% ipython --no-banner

In [1]: import numpy as np

In [2]: np.set_printoptions(precision=3, suppress=True, linewidth=200)

In [3]: mat = np.tril(np.array([[1, 2, -1, 2, -2, -1],
   ...:     [-2, -1, -1, 2, 1, -1],
   ...:     [-1, 0, 2, 1, 1, -1],
   ...:     [1, 0, 0, -1, -2, 2],
   ...:     [-2, -2, 2, 0, 2, 0],
   ...:     [-2, -1, 0, 0, -1, 2]]), -1) + np.eye(6, dtype=int)

In [4]: mat
Out[4]: 
array([[ 1,  0,  0,  0,  0,  0],
       [-2,  1,  0,  0,  0,  0],
       [-1,  0,  1,  0,  0,  0],
       [ 1,  0,  0,  1,  0,  0],
       [-2, -2,  2,  0,  1,  0],
       [-2, -1,  0,  0, -1,  1]])

In [5]: rng = np.random.default_rng(937)

In [6]: labels = rng.permutation(6)

In [7]: labels
Out[7]: array([0, 5, 1, 3, 2, 4])

In [8]: M2 = mat[labels][:, labels]

In [9]: np.trace(M2)
Out[9]: np.int64(6)

In [10]: M2
Out[10]: 
array([[ 1,  0,  0,  0,  0,  0],
       [-2,  1, -1,  0,  0, -1],
       [-2,  0,  1,  0,  0,  0],
       [ 1,  0,  0,  1,  0,  0],
       [-1,  0,  0,  0,  1,  0],
       [-2,  0, -2,  0,  2,  1]])

In [11]: np.diag(M2)
Out[11]: array([1, 1, 1, 1, 1, 1])

In [12]: np.allclose(M2, mat)
Out[12]: False

In [13]: x = np.array([5, 0, 5, 0, 3, 5])

In [14]: rhs = M2 @ x

In [15]: rhs
Out[15]: array([  5, -20,  -5,   5,  -2,  -9])

In [16]: np.round(np.linalg.solve(M2, rhs + M2[:, 3]), 3) + 0
Out[16]: array([5., 0., 5., 1., 3., 5.])

In [17]: np.round(np.linalg.solve(M2, 2 * rhs), 3) + 0
Out[17]: array([10.,  0., 10.,  0.,  6., 10.])

In [18]: E = 4 * np.eye(3) + np.eye(3, k=1)

In [19]: E
Out[19]: 
array([[4., 1., 0.],
       [0., 4., 1.],
       [0., 0., 4.]])

In [20]: np.kron(np.eye(2, dtype=int), E)
Out[20]: 
array([[4., 1., 0., 0., 0., 0.],
       [0., 4., 1., 0., 0., 0.],
       [0., 0., 4., 0., 0., 0.],
       [0., 0., 0., 4., 1., 0.],
       [0., 0., 0., 0., 4., 1.],
       [0., 0., 0., 0., 0., 4.]])

In [21]: np.round(np.linalg.eigvals(E).sum().real, 3)
Out[21]: np.float64(12.0)

In [22]: np.einsum("ij,ji->", E, E)
Out[22]: np.float64(48.0)

In [23]: np.linalg.eigvals(E)
Out[23]: array([4., 4., 4.])

In [24]: np.round(np.linalg.det(E.T), 3)
Out[24]: np.float64(64.0)

In [25]: round(float(np.linalg.det(2 * E)), 3), round(np.linalg.det(E), 3)
Out[25]: (512.0, np.float64(64.0))

In [26]: round(float(np.linalg.det(E[::-1])), 3)
Out[26]: -64.0

In [27]: evals, vecs = np.linalg.eig(E)

In [28]: E @ vecs[:, 0] - evals[0] * vecs[:, 0]
Out[28]: array([0., 0., 0.])

In [29]: np.prod(evals)
Out[29]: np.float64(64.0)

In [30]: np.sort(np.linalg.eigvals(E.T))
Out[30]: array([4., 4., 4.])

In [31]: np.sort(np.linalg.eigvals(np.linalg.inv(E)))
Out[31]: array([0.25, 0.25, 0.25])

In [32]: round(np.linalg.det(E), 3)
Out[32]: np.float64(64.0)

In [33]: np.sort(np.abs(np.linalg.eigvals(E)))
Out[33]: array([4., 4., 4.])

In [34]: round(np.abs(np.linalg.eigvals(E)).max(), 3)
Out[34]: np.float64(4.0)

In [35]: np.allclose(E @ E.T, E.T @ E)
Out[35]: False

In [36]: proj = np.triu(np.array([[0, 1, 1], [2, 1, 1], [0, 0, 2]]), 1) + np.eye(3)

In [37]: M2 = proj @ E @ np.linalg.inv(proj)

In [38]: np.trace(M2), np.trace(E)
Out[38]: (np.float64(12.0), np.float64(12.0))

In [39]: round(float(np.linalg.det(M2)), 3)
Out[39]: 64.0

In [40]: np.poly(M2)
Out[40]: array([  1., -12.,  48., -64.])

In [41]: proj @ E - E @ proj
Out[41]: 
array([[0., 0., 0.],
       [0., 0., 0.],
       [0., 0., 0.]])

In [42]: m1 = np.loadtxt("case1.csv", delimiter=",")

In [43]: m1
Out[43]: 
array([[ 0.,  0.,  0.,  0.,  0., 43.,  0.,  0., 37.],
       [ 0.,  0.,  0.,  0.,  0., 47.,  0.,  0., 28.],
       [ 0., 10.,  0.,  0., 20., 47.,  3.,  0.,  5.],
       [ 0., 31.,  0.,  0.,  1., 49.,  0.,  0.,  0.],
       [ 0., 15.,  0.,  0., 12., 63.,  0.,  0., 26.],
       [ 0.,  3.,  0.,  0.,  0., 59.,  0.,  0., 25.],
       [ 0., 17.,  0.,  9.,  0., 34.,  0.,  0.,  0.],
       [ 0.,  0.,  0.,  0.,  1., 42.,  0.,  0.,  0.],
       [ 0.,  0.,  0.,  0.,  0., 35.,  0.,  0., 20.],
       [ 0., 20.,  0.,  0.,  0., 33.,  0.,  0., 10.],
       [ 0.,  0.,  0.,  0.,  0., 43.,  0.,  0., 34.],
       [ 0.,  0.,  0.,  0.,  0., 28.,  0.,  0.,  4.],
       [ 0., 19.,  0.,  0., 16., 61.,  0.,  0., 13.],
       [ 0.,  3.,  0.,  0.,  0., 42.,  0.,  0., 31.],
       [ 0.,  0.,  0.,  0.,  0., 61.,  0.,  0., 23.],
       [ 0.,  0.,  0.,  0.,  0.,  4.,  0.,  0.,  0.],
       [ 0.,  5.,  0.,  0.,  1., 25.,  0.,  0.,  7.],
       [ 0.,  0.,  0.,  0.,  0., 26.,  0.,  0.,  8.],
       [ 0.,  0.,  0.,  0.,  0., 37.,  0.,  0.,  0.]])

In [44]: r0, r1 = m1[18], m1[15]

In [45]: r0 @ r0
Out[45]: np.float64(1369.0)

In [46]: p = (r0 @ r1) / (r0 @ r0) * r0

In [47]: np.round(np.linalg.norm(r0 + r1) ** 2 + np.linalg.norm(r0 - r1) ** 2, 3)
Out[47]: np.float64(2770.0)

In [48]: r1 - p
Out[48]: array([0., 0., 0., 0., 0., 0., 0., 0., 0.])

In [49]: (r1 - p) @ r0
Out[49]: np.float64(0.0)

In [50]: Uu, sig, Vh = np.linalg.svd(m1)

In [51]: vecs = Vh[:(sig > 1e-8).sum()]

In [52]: x = m1[2] + -3 * m1[3] + rng.integers(2) * np.eye(9)[6]

In [53]: x
Out[53]: array([   0.,  -83.,    0.,    0.,   17., -100.,    3.,    0.,    5.])

In [54]: np.round(np.diag(vecs.T @ vecs), 3) + 0
Out[54]: array([0., 1., 0., 1., 1., 1., 1., 0., 1.])

In [55]: np.linalg.matrix_rank(np.vstack([m1, x]))
Out[55]: np.int64(6)

In [56]: round(float(np.linalg.norm(x - vecs.T @ vecs @ x)), 3)
Out[56]: 0.0

In [57]: np.allclose(vecs.T @ vecs @ x, x)
Out[57]: True

In [58]: M = np.load("out8.npy")

In [59]: M
Out[59]: 
array([[-7.02 ,  3.991,  0.972,  9.003,  0.993, -4.974,  2.966,  3.981, -2.969, -2.999],
       [ 3.   , -2.031, -0.018, -3.031, -1.021,  3.008, -1.02 , -1.998,  1.012,  3.023],
       [ 7.043, -4.02 , -0.97 , -9.009, -1.001,  5.012, -3.006, -3.987,  3.   ,  2.988],
       [-5.994,  3.988, -0.006,  6.003,  2.02 , -5.973,  1.998,  4.016, -1.973, -6.023],
       [-1.027, -0.012,  1.019,  2.983, -1.011,  1.022,  0.984,  0.033, -1.014,  3.01 ],
       [-1.018,  1.982, -1.983, -3.008,  2.986, -5.019, -1.008,  1.986,  0.968, -8.99 ],
       [ 1.948, -1.991,  1.016, -0.035, -1.973,  3.958, -0.022, -1.996, -0.017,  5.998],
       [-0.978,  2.   , -1.988, -3.   ,  3.011, -5.001, -0.991,  2.01 ,  0.998, -9.006],
       [-8.002,  4.03 ,  1.986, 11.957,  0.002, -4.045,  4.03 ,  4.02 , -3.993, -0.002]])

In [60]: np.linalg.norm(M, axis=1)
Out[60]: array([14.676,  6.899, 14.726, 13.708,  4.911, 11.78 ,  8.265, 11.795, 17.085])

In [61]: round(float(np.linalg.norm(M, 2)), 3)
Out[61]: 31.122

In [62]: np.linalg.norm(M, axis=1).argmax()
Out[62]: np.int64(8)

In [63]: np.linalg.norm(M, axis=0)
Out[63]: array([14.652,  8.958,  3.973, 19.426,  5.478, 13.336,  6.486,  8.944,  6.453, 16.441])

In [64]: round(float(M[2] @ M[7]), 3)
Out[64]: -43.003

In [65]: np.round(np.linalg.norm(M) ** 2 / np.linalg.norm(M, 2) ** 2, 3)
Out[65]: np.float64(1.373)

In [66]: round(np.linalg.norm(M, 1), 3), np.round(np.linalg.norm(M, np.inf), 3)
Out[66]: (np.float64(48.029), np.float64(42.067))
